% ipython --no-banner

In [1]: import numpy as np

In [2]: from numpy import linalg as LA

In [3]: np.set_printoptions(suppress=True, linewidth=120)

In [4]: W0 = np.load("test1.npy")

In [5]: W0
Out[5]: 
array([[ 0.,  0.,  3., -4.],
       [ 0.,  0., -4., -2.],
       [ 3., -4.,  0.,  0.],
       [-4., -2.,  0.,  0.]])

In [6]: # equal to its transpose

In [7]: w, V = LA.eig(W0)

In [8]: np.round(np.sort(LA.eigvals(W0.T)), 3)
Out[8]: array([-5.217, -4.217,  4.217,  5.217])

In [9]: np.prod(w)
Out[9]: np.float64(484.0)

In [10]: np.round(W0 @ V[:, 0] - w[0] * V[:, 0], 3) + 0
Out[10]: array([0., 0., 0., 0.])

In [11]: np.round(np.sort(LA.eigvals(LA.inv(W0))), 3)
Out[11]: array([-0.237, -0.192,  0.192,  0.237])

In [12]: w.round(3)
Out[12]: array([ 5.217,  4.217, -5.217, -4.217])

In [13]: x0 = np.array([3, 0, 3, 2])

In [14]: y = W0 @ x0

In [15]: y
Out[15]: array([  1., -16.,   9., -12.])

In [16]: np.round(LA.solve(W0, y + W0[:, 3]), 3)
Out[16]: array([ 3., -0.,  3.,  3.])

In [17]: np.round(LA.solve(W0, y), 3)
Out[17]: array([ 3., -0.,  3.,  2.])

In [18]: np.round(LA.solve(W0.T, W0[0]), 3)
Out[18]: array([ 1., -0., -0., -0.])

In [19]: Q, _ = LA.qr(np.array([[0.0, -1.3, -0.6, -0.2, 0.1, -0.2, -0.4, 1.5],
    ...:     [0.0, 0.7, 0.6, 0.1, -1.2, 0.7, -0.8, -0.7],
    ...:     [-1.7, 0.6, 1.8, -1.6, 0.0, 0.3, 0.5, 0.9],
    ...:     [1.4, -0.2, -0.2, -1.3, 1.8, 0.7, -0.8, 1.2],
    ...:     [-0.3, 0.1, -0.5, 0.0, -1.4, 1.9, -1.3, 1.5],
    ...:     [0.0, 0.2, -0.9, 0.1, -1.0, 1.1, 1.2, 0.3],
    ...:     [0.0, -1.0, -1.0, -0.1, -1.6, -0.3, -1.2, 0.6],
    ...:     [1.8, 0.1, 1.5, 0.1, 0.9, -0.5, -0.9, -1.7]]))

In [20]: F = 3 * Q

In [21]: F.round(3)
Out[21]: 
array([[ 0.   ,  2.091, -0.756, -0.002,  0.015,  1.293,  0.705, -1.373],
       [-0.   , -1.126,  0.049,  0.168, -1.578, -0.168, -0.562, -2.206],
       [ 1.783, -0.581, -1.769, -1.353, -0.403, -0.037,  0.51 ,  0.315],
       [-1.468,  0.005,  0.146, -2.511,  0.386, -0.017, -0.501, -0.339],
       [ 0.315, -0.093,  0.737, -0.304, -1.267,  2.181, -0.926,  1.017],
       [-0.   , -0.322,  1.399, -0.531, -0.731,  0.044,  2.474,  0.045],
       [-0.   ,  1.609,  0.114, -0.263, -1.806, -1.556, -0.43 ,  0.681],
       [-1.888, -0.568, -1.662,  0.625, -0.893,  0.342,  0.717,  0.73 ]])

In [22]: x0 = np.array([2, -1, 0, 3, -1, 3, -2, -3])

In [23]: h = np.maximum(F @ x0, 0)

In [24]: np.round(np.maximum(F @ (3 * x0), 0), 3)
Out[24]: array([13.428, 31.345,  0.   ,  0.   , 19.27 ,  0.   ,  0.   ,  0.   ])

In [25]: np.round(np.tanh(F @ x0), 3)
Out[25]: array([ 1.   ,  1.   , -0.919, -1.   ,  1.   , -1.   , -1.   , -0.995])

In [26]: np.flatnonzero(h > 1e-9)
Out[26]: array([0, 1, 4])

In [27]: h.round(3)
Out[27]: array([ 4.476, 10.448,  0.   ,  0.   ,  6.423,  0.   ,  0.   ,  0.   ])

In [28]: U, sig, vt = LA.svd(F, full_matrices=False)

In [29]: U.shape, sig.shape, vt.shape
Out[29]: ((8, 8), (8,), (8, 8))

In [30]: np.round(np.cumsum(sig ** 2) / np.sum(sig ** 2), 3)
Out[30]: array([0.125, 0.25 , 0.375, 0.5  , 0.625, 0.75 , 0.875, 1.   ])

In [31]: np.round(sig / sig[0], 3)
Out[31]: array([1., 1., 1., 1., 1., 1., 1., 1.])

In [32]: np.round(U.T @ U, 3) + 0
Out[32]: 
array([[1., 0., 0., 0., 0., 0., 0., 0.],
       [0., 1., 0., 0., 0., 0., 0., 0.],
       [0., 0., 1., 0., 0., 0., 0., 0.],
       [0., 0., 0., 1., 0., 0., 0., 0.],
       [0., 0., 0., 0., 1., 0., 0., 0.],
       [0., 0., 0., 0., 0., 1., 0., 0.],
       [0., 0., 0., 0., 0., 0., 1., 0.],
       [0., 0., 0., 0., 0., 0., 0., 1.]])

In [33]: np.round(U.T @ F @ vt.T, 3) + 0
Out[33]: 
array([[3., 0., 0., 0., 0., 0., 0., 0.],
       [0., 3., 0., 0., 0., 0., 0., 0.],
       [0., 0., 3., 0., 0., 0., 0., 0.],
       [0., 0., 0., 3., 0., 0., 0., 0.],
       [0., 0., 0., 0., 3., 0., 0., 0.],
       [0., 0., 0., 0., 0., 3., 0., 0.],
       [0., 0., 0., 0., 0., 0., 3., 0.],
       [0., 0., 0., 0., 0., 0., 0., 3.]])

In [34]: sig.round(3)
Out[34]: array([3., 3., 3., 3., 3., 3., 3., 3.])

In [35]: round(np.sqrt((sig ** 2).sum()), 3), np.round(LA.norm(F), 3)
Out[35]: (np.float64(8.485), np.float64(8.485))

In [36]: Q, r_ = LA.qr(F)

In [37]: np.round(Q @ r_, 3)
Out[37]: 
array([[ 0.   ,  2.091, -0.756, -0.002,  0.015,  1.293,  0.705, -1.373],
       [ 0.   , -1.126,  0.049,  0.168, -1.578, -0.168, -0.562, -2.206],
       [ 1.783, -0.581, -1.769, -1.353, -0.403, -0.037,  0.51 ,  0.315],
       [-1.468,  0.005,  0.146, -2.511,  0.386, -0.017, -0.501, -0.339],
       [ 0.315, -0.093,  0.737, -0.304, -1.267,  2.181, -0.926,  1.017],
       [ 0.   , -0.322,  1.399, -0.531, -0.731,  0.044,  2.474,  0.045],
       [ 0.   ,  1.609,  0.114, -0.263, -1.806, -1.556, -0.43 ,  0.681],
       [-1.888, -0.568, -1.662,  0.625, -0.893,  0.342,  0.717,  0.73 ]])

In [38]: np.allclose(r_.T @ r_, F.T @ F)
Out[38]: True

In [39]: Q.shape, r_.shape
Out[39]: ((8, 8), (8, 8))

In [40]: r_.round(3) + 0
Out[40]: 
array([[-3.,  0.,  0.,  0.,  0.,  0.,  0.,  0.],
       [ 0.,  3.,  0.,  0.,  0.,  0.,  0.,  0.],
       [ 0.,  0.,  3.,  0.,  0.,  0.,  0.,  0.],
       [ 0.,  0.,  0.,  3.,  0.,  0.,  0.,  0.],
       [ 0.,  0.,  0.,  0.,  3.,  0.,  0.,  0.],
       [ 0.,  0.,  0.,  0.,  0.,  3.,  0.,  0.],
       [ 0.,  0.,  0.,  0.,  0.,  0.,  3.,  0.],
       [ 0.,  0.,  0.,  0.,  0.,  0.,  0., -3.]])

In [41]: u = np.array([4, 1])

In [42]: np.round(np.cross(F[4, :3], F[1, :3]), 3)
Out[42]: array([ 0.826, -0.016, -0.354])

In [43]: A = np.array([[22, 12], [12, 22]])

In [44]: A
Out[44]: 
array([[22, 12],
       [12, 22]])

In [45]: w, V = LA.eigh(A)

In [46]: np.round(V.T @ A @ V, 3) + 0
Out[46]: 
array([[10.,  0.],
       [ 0., 34.]])

In [47]: np.round(LA.eigvalsh(A @ A), 3)
Out[47]: array([ 100., 1156.])

In [48]: np.round(np.abs(V[:, -1]), 3)
Out[48]: array([0.707, 0.707])

In [49]: rng = np.random.default_rng(12112)

In [50]: M2 = A + rng.integers(-2, 3, (2, 1)) @ rng.integers(-2, 3, (1, 2))

In [51]: M2
Out[51]: 
array([[21, 14],
       [14, 18]])

In [52]: M2 - A
Out[52]: 
array([[-1,  2],
       [ 2, -4]])

In [53]: np.abs(M2 - A).sum(axis=1)
Out[53]: array([3, 6])

In [54]: LA.matrix_rank(M2 - A, tol=1e-8)
Out[54]: np.int64(1)

In [55]: np.round(LA.svd(M2 - A, compute_uv=False), 3) + 0
Out[55]: array([5., 0.])

In [56]: u = np.array([2, 2])

In [57]: M2 = A + np.outer(u, np.eye(2)[0])

In [58]: LA.matrix_rank(LA.inv(M2) - LA.inv(A), tol=1e-8)
Out[58]: np.int64(1)

In [59]: LA.matrix_rank(M2 - A)
Out[59]: np.int64(1)
